$ python -q
>>> import numpy as np
>>> np.set_printoptions(precision=2, suppress=True, linewidth=160)
>>> M = np.load("x.npy")
>>> M
array([[0, 0, 0, 3, 0],
       [0, 0, 0, 3, 0],
       [0, 0, 0, 0, 0]])
>>> x = np.array([3, 2, 1, 1, 2])
>>> (M @ x).argmax()
np.int64(0)
>>> np.einsum("ij,j->i", M, x)
array([3, 3, 0])
>>> x @ M
Traceback (most recent call last):
  File "<python-input-7>", line 1, in <module>
    x @ M
    ~~^~~
ValueError: matmul: Input operand 1 has a mismatch in its core dimension 0, with gufunc signature (n?,k),(k,m?)->(n?,m?) (size 3 is different from 5)
>>> np.unique(M.round(6), axis=0).shape
(2, 5)
>>> M @ np.linalg.pinv(M) @ M
array([[0., 0., 0., 3., 0.],
       [0., 0., 0., 3., 0.],
       [0., 0., 0., 0., 0.]])
>>> w1 = np.array([[0, 1, -2, 3, 3, 2],
...     [2, 1, 3, -2, 2, -2],
...     [-1, 3, 2, 1, -2, -2],
...     [2, 0, 2, 2, -3, -1],
...     [3, -3, 2, -2, -1, -1]])
>>> b = np.array([1, 4, 3, 1, 1, 1])
>>> hid = np.maximum(M @ w1 + b, 0)
>>> np.linalg.matrix_rank(hid)
np.int64(2)
>>> (hid > 0).astype(int)
array([[1, 1, 1, 1, 0, 0],
       [1, 1, 1, 1, 0, 0],
       [1, 1, 1, 1, 1, 1]])
>>> basis = np.array([[2, 0, 1], [2, 1, 2], [0, 2, 1], [1, 2, 3], [1, 2, 3], [2, 2, 0]])
>>> w1 @ basis
array([[ 12,  13,  18],
       [  2,   3,   7],
       [ -1,   1,   4],
       [  1,   0,   1],
       [ -5,  -7, -10]])
>>> M.T @ M
array([[ 0,  0,  0,  0,  0],
       [ 0,  0,  0,  0,  0],
       [ 0,  0,  0,  0,  0],
       [ 0,  0,  0, 18,  0],
       [ 0,  0,  0,  0,  0]])
>>> np.linalg.svd(M, compute_uv=False)
array([4.24, 0.  , 0.  ])
>>> np.linalg.norm(M, axis=0)
array([0.  , 0.  , 0.  , 4.24, 0.  ])
>>> U, s, Vt = np.linalg.svd(M)
>>> evecs = Vt[:(s > 1e-8).sum()]
>>> rng = np.random.default_rng(35)
>>> x = M[1] + 3 * M[2] + rng.integers(2) * np.eye(5)[2]
>>> x
array([0., 0., 0., 3., 0.])
>>> round(np.linalg.norm(x - evecs.T @ evecs @ x), 2)
np.float64(0.0)
>>> np.allclose(evecs.T @ evecs @ x, x)
True
>>> np.linalg.matrix_rank(np.vstack([M, x]))
np.int64(1)
>>> feats = np.loadtxt("dump.csv", delimiter=",")
>>> feats
array([[-0.22,  0.93, -0.16],
       [ 0.  , -1.07, -0.07],
       [ 0.06, -1.54, -0.03],
       [-0.13, -1.55,  0.03],
       [-0.01, -0.49,  0.19],
       [ 0.06, -0.09, -0.06],
       [-0.13, -0.27, -0.06],
       [ 0.07, -1.69,  0.14],
       [ 0.11,  1.14, -0.02],
       [ 0.05, -0.29, -0.01],
       [-0.08, -1.7 ,  0.06],
       [-0.09, -0.6 ,  0.15],
       [-0.16, -0.81, -0.13],
       [ 0.01,  0.1 , -0.06],
       [-0.11, -1.32, -0.02],
       [-0.01,  2.92, -0.17],
       [-0.07, -2.17,  0.05],
       [ 0.09,  0.22, -0.02],
       [ 0.1 ,  2.85, -0.1 ],
       [-0.01, -0.58, -0.02],
       [ 0.01,  0.71,  0.11],
       [ 0.14,  1.22, -0.11],
       [-0.11,  0.38,  0.02],
       [-0.07,  0.56,  0.  ],
       [ 0.19,  3.27,  0.04],
       [ 0.1 , -2.35,  0.02],
       [-0.07,  0.05, -0.08]])
>>> # column 1 is much longer than the rest
>>> C2 = np.cov(feats, rowvar=False)
>>> round(np.corrcoef(feats[:, 0], feats[:, 1])[0, 1], 2)
np.float64(0.33)
>>> np.corrcoef(feats.T)
array([[ 1.  ,  0.33,  0.1 ],
       [ 0.33,  1.  , -0.38],
       [ 0.1 , -0.38,  1.  ]])
>>> np.median(feats, axis=0)
array([-0.01, -0.27, -0.02])
>>> C2.round(2) + 0
array([[ 0.01,  0.05,  0.  ],
       [ 0.05,  2.2 , -0.05],
       [ 0.  , -0.05,  0.01]])
>>> K = np.load("test16.npy")
>>> K
array([[-0.29,  0.94, -0.17],
       [-0.81, -0.15,  0.57],
       [ 0.51,  0.3 ,  0.8 ]])
>>> U, s, Vt = np.linalg.svd(K, full_matrices=False)
>>> np.round(Vt @ Vt.T, 2) + 0
array([[1., 0., 0.],
       [0., 1., 0.],
       [0., 0., 1.]])
>>> round(float(np.sqrt((s ** 2).sum())), 2), np.round(np.linalg.norm(K), 2)
(1.73, np.float64(1.73))
>>> (s > 1e-8).sum()
np.int64(3)
>>> U.shape, s.shape, Vt.shape
((3, 3), (3,), (3, 3))
>>> np.round(U.T @ U, 2) + 0
array([[1., 0., 0.],
       [0., 1., 0.],
       [0., 0., 1.]])
>>> np.cumsum(s ** 2) / np.sum(s ** 2)
array([0.33, 0.67, 1.  ])
>>> np.allclose(U * s @ Vt, K)
True
>>> s / s[0]
array([1., 1., 1.])
>>> s
array([1., 1., 1.])
>>> labels = rng.permutation(3)
>>> labels
array([1, 2, 0])
>>> other = K[labels][:, labels]
>>> round(float(np.trace(other)), 2)
0.36
>>> np.sort(np.abs(np.linalg.eigvals(other)))
array([1., 1., 1.])
>>> np.diag(other)
array([-0.15,  0.8 , -0.29])
>>> mat = np.load("sample3.npy")
>>> mat
array([[ -0.06,  -1.96,  -0.1 ,   1.09,  -1.15,  -2.26],
       [-24.93, -16.09, -20.02,  -2.11,  -2.91, -20.93],
       [ 14.9 ,  12.01,  12.17,   0.03,   2.92,  14.88],
       [  0.13,  -5.88,  -0.08,   3.04,  -3.06,  -5.78],
       [ 24.99,  16.  ,  19.97,   2.09,   3.03,  20.87]])
>>> [round(float(x), 2) for x in np.linalg.svd(mat, compute_uv=False)[:3]]
[65.04, 8.51, 0.24]
>>> np.argsort(-np.linalg.norm(mat, axis=0).round(6), kind="stable")[:3]
array([0, 5, 2])
>>> np.linalg.matrix_rank(mat, rtol=0.1)
np.int64(2)
